>>> import numpy as np
>>> np.set_printoptions(precision=3, suppress=True, linewidth=200)
>>> tidy = lambda a: np.round(a, 3) + 0
>>> rng = np.random.default_rng(558)
>>> mat = (rng.random((2, 2)) < 0.3) + np.eye(2)
>>> mat /= mat.sum(axis=1, keepdims=True)
>>> mat
array([[0.5, 0.5],
       [0. , 1. ]])
>>> x0 = np.array([0, 0])
>>> h = np.maximum(mat @ x0, 0)
>>> np.maximum(mat @ (3 * x0), 0)
array([0., 0.])
>>> np.flatnonzero(h > 1e-9)
array([], dtype=int64)
>>> np.tanh(mat @ x0)
array([0., 0.])
>>> h
array([0., 0.])
>>> mat.T @ h
array([0., 0.])
>>> w, vecs = np.linalg.eig(mat)
>>> w
array([0.5, 1. ])
>>> tidy(np.sort(np.linalg.eigvals(np.linalg.inv(mat))))
array([1., 2.])
>>> tidy(np.linalg.matrix_power(mat, 100))
array([[0., 1.],
       [0., 1.]])
>>> mat @ np.ones(2)
array([1., 1.])
>>> mat.sum(axis=1)
array([1., 1.])
>>> tidy(np.sort(np.abs(np.linalg.eigvals(mat)))[::-1])
array([1. , 0.5])
>>> pr = np.eye(2)[0]
>>> for _ in range(6):
...     pr = pr @ mat
...     print(pr.round(3))
... 
[0.5 0.5]
[0.25 0.75]
[0.125 0.875]
[0.062 0.938]
[0.031 0.969]
[0.016 0.984]
>>> theta = np.deg2rad(100)
>>> E = np.eye(4)
>>> E[np.ix_([2, 3], [2, 3])] = [[np.cos(theta), -np.sin(theta)], [np.sin(theta), np.cos(theta)]]
>>> tidy(E)
array([[ 1.   ,  0.   ,  0.   ,  0.   ],
       [ 0.   ,  1.   ,  0.   ,  0.   ],
       [ 0.   ,  0.   , -0.174, -0.985],
       [ 0.   ,  0.   ,  0.985, -0.174]])
>>> tidy(E @ E)
array([[ 1.   ,  0.   ,  0.   ,  0.   ],
       [ 0.   ,  1.   ,  0.   ,  0.   ],
       [ 0.   ,  0.   , -0.94 ,  0.342],
       [ 0.   ,  0.   , -0.342, -0.94 ]])
>>> tidy(np.linalg.det(E))
np.float64(1.0)
>>> (E != 0).astype(int)
array([[1, 0, 0, 0],
       [0, 1, 0, 0],
       [0, 0, 1, 1],
       [0, 0, 1, 1]])
>>> tidy(np.sort(np.linalg.eigvals(E).real))
array([-0.174, -0.174,  1.   ,  1.   ])
>>> (np.linalg.matrix_power((E != 0) + (E.T != 0) + np.eye(4), 4) > 0).astype(int)
array([[1, 0, 0, 0],
       [0, 1, 0, 0],
       [0, 0, 1, 1],
       [0, 0, 1, 1]])
>>> np.flatnonzero(np.linalg.matrix_power((E != 0) + (E.T != 0) + np.eye(4), 4)[3])
array([2, 3])
>>> A = np.load("data.npy")
>>> tidy(A)
array([[ 2.144,  4.37 , -1.141],
       [ 3.969,  2.844,  1.078],
       [ 2.446,  4.273, -0.869],
       [-3.93 , -2.925, -1.   ],
       [-4.218, -0.606, -2.615],
       [-0.799,  3.946, -2.965],
       [ 3.287,  3.767,  0.034],
       [ 1.818, -3.297,  3.29 ],
       [ 1.498,  4.472, -1.66 ],
       [ 3.51 ,  3.546,  0.325],
       [-3.869,  0.61 , -3.107]])
>>> cov = np.cov(A, rowvar=False)
>>> tidy(cov)
array([[10.074,  5.4  ,  3.84 ],
       [ 5.4  ,  8.786, -1.524],
       [ 3.84 , -1.524,  3.642]])
>>> tidy(A.std(axis=0))
array([3.026, 2.826, 1.82 ])
>>> tidy(np.corrcoef(A[:, 2], A[:, 0])[0, 1])
np.float64(0.634)
>>> cov.shape
(3, 3)
>>> tidy(np.linalg.eigvalsh(cov)[::-1])
array([15.203,  7.299,  0.   ])
>>> M2 = A / np.sqrt((A ** 2).mean(axis=1, keepdims=True))
>>> np.linalg.matrix_rank(M2) == np.linalg.matrix_rank(A)
np.True_
>>> np.linalg.matrix_rank(A - A.mean(axis=1, keepdims=True))
np.int64(2)
>>> tidy(M2[2])
array([ 0.847,  1.48 , -0.301])
>>> M2 = A + rng.integers(-2, 3, (11, 2)) @ rng.integers(-2, 3, (2, 3))
>>> tidy(M2)
array([[ 7.144,  6.37 , -5.141],
       [ 9.969,  2.844, -2.922],
       [ 3.446,  2.273, -0.869],
       [-9.93 , -2.925,  3.   ],
       [-5.218, -4.606, -0.615],
       [ 1.201, -0.054, -2.965],
       [ 5.287, 11.767, -3.966],
       [-1.182, -3.297,  5.29 ],
       [ 7.498,  4.472, -5.66 ],
       [ 2.51 ,  5.546,  0.325],
       [-5.869, -7.39 ,  0.893]])
>>> np.linalg.matrix_rank(M2 - A, tol=1e-8)
np.int64(2)
>>> tidy(np.linalg.svd(M2 - A, compute_uv=False))
array([17.267, 11.613,  0.   ])
>>> tidy(np.abs(M2 - A).sum(axis=1))
array([11., 10.,  3., 10.,  7.,  6., 14.,  5., 10.,  3., 14.])
>>> u = np.array([0, 3, 2, 0])
>>> M2 = E + np.outer(u, np.eye(4)[2])
>>> tidy(M2)
array([[ 1.   ,  0.   ,  0.   ,  0.   ],
       [ 0.   ,  1.   ,  3.   ,  0.   ],
       [ 0.   ,  0.   ,  1.826, -0.985],
       [ 0.   ,  0.   ,  0.985, -0.174]])
>>> arr = np.loadtxt("m.csv", delimiter=",")
>>> arr
array([[  1.793,  -0.256,   2.638],
       [ -0.861,   0.069,  -1.766],
       [  0.652,  -0.226,  -2.015],
       [  1.683,  -0.055,  -4.712],
       [ -0.77 ,  -0.223,   0.392],
       [  0.354,  -0.173,  -2.095],
       [  0.586,   0.43 ,   1.145],
       [ -0.722,   0.216,   4.398],
       [ -1.008,   0.193,   2.38 ],
       [  0.595,   0.311,   1.013],
       [ -0.971,   0.008,   1.443],
       [  0.155,   0.016,   7.884],
       [ -0.779,   0.327,  -1.541],
       [ -0.569,   0.583,  -0.263],
       [ -1.014,  -0.353,  -1.934],
       [  1.821,  -0.073,   0.593],
       [  1.034,   0.262, -12.236],
       [  0.027,  -0.024,  -1.048]])
>>> d = np.linalg.norm(arr[:, None] - arr[None], axis=-1)
>>> np.linalg.matrix_rank(d ** 2)
np.int64(5)
>>> np.flatnonzero(d[16] < d.mean() / 2)
array([16])
>>> q, vecs = np.linalg.qr(arr[:, :1])[0], np.linalg.qr(arr[:, 1:])[0]
>>> s = np.linalg.svd(q.T @ vecs, compute_uv=False)
>>> (s > 0.9).sum()
np.int64(0)
>>> q, Rm = np.linalg.qr(arr)
>>> tidy(np.trace(q @ q.T))
np.float64(3.0)
>>> tidy(np.abs(np.diag(Rm)))
array([ 4.181,  1.091, 16.501])
>>> tidy(Rm)
array([[-4.181,  0.157,  4.02 ],
       [ 0.   , -1.091,  1.177],
       [ 0.   ,  0.   , 16.501]])
>>> Ac = arr - arr.mean(axis=0)
>>> left, s, Vt = np.linalg.svd(Ac, full_matrices=False)
>>> tidy(s)
array([16.999,  4.042,  1.056])
>>> tidy(Vt[0] * np.sign(Vt[0, np.abs(Vt[0]).argmax()]))
array([-0.059, -0.001,  0.998])
>>> M2 = np.array([[1, 0, -1], [-3, 1, -3], [-3, -3, -2]])
>>> M2[-1] = M2[0]
>>> J = M2 + 0.02 * np.eye(3)
>>> J
array([[ 1.02,  0.  , -1.  ],
       [-3.  ,  1.02, -3.  ],
       [ 1.  ,  0.  , -0.98]])
>>> P = np.triu(np.array([[-2, 2, -2], [0, 2, 1], [-1, -1, 1]]), 1) + np.eye(3)
>>> M2 = P @ J @ np.linalg.inv(P)
>>> tidy(np.linalg.det(M2))
np.float64(0.0)
>>> tidy(np.poly(M2))
array([ 1.   , -1.06 ,  0.041,  0.   ])
>>> M2
array([[ -6.98,  16.  , -35.  ],
       [ -2.  ,   5.02, -13.  ],
       [  1.  ,  -2.  ,   3.02]])
>>> np.linalg.matrix_rank(M2)
np.int64(3)
>>> np.argsort(-np.linalg.norm(J, axis=0).round(6), kind="stable")[:3]
array([0, 2, 1])
>>> tidy(np.linalg.norm(J, 2) / np.linalg.norm(J))
np.float64(0.909)
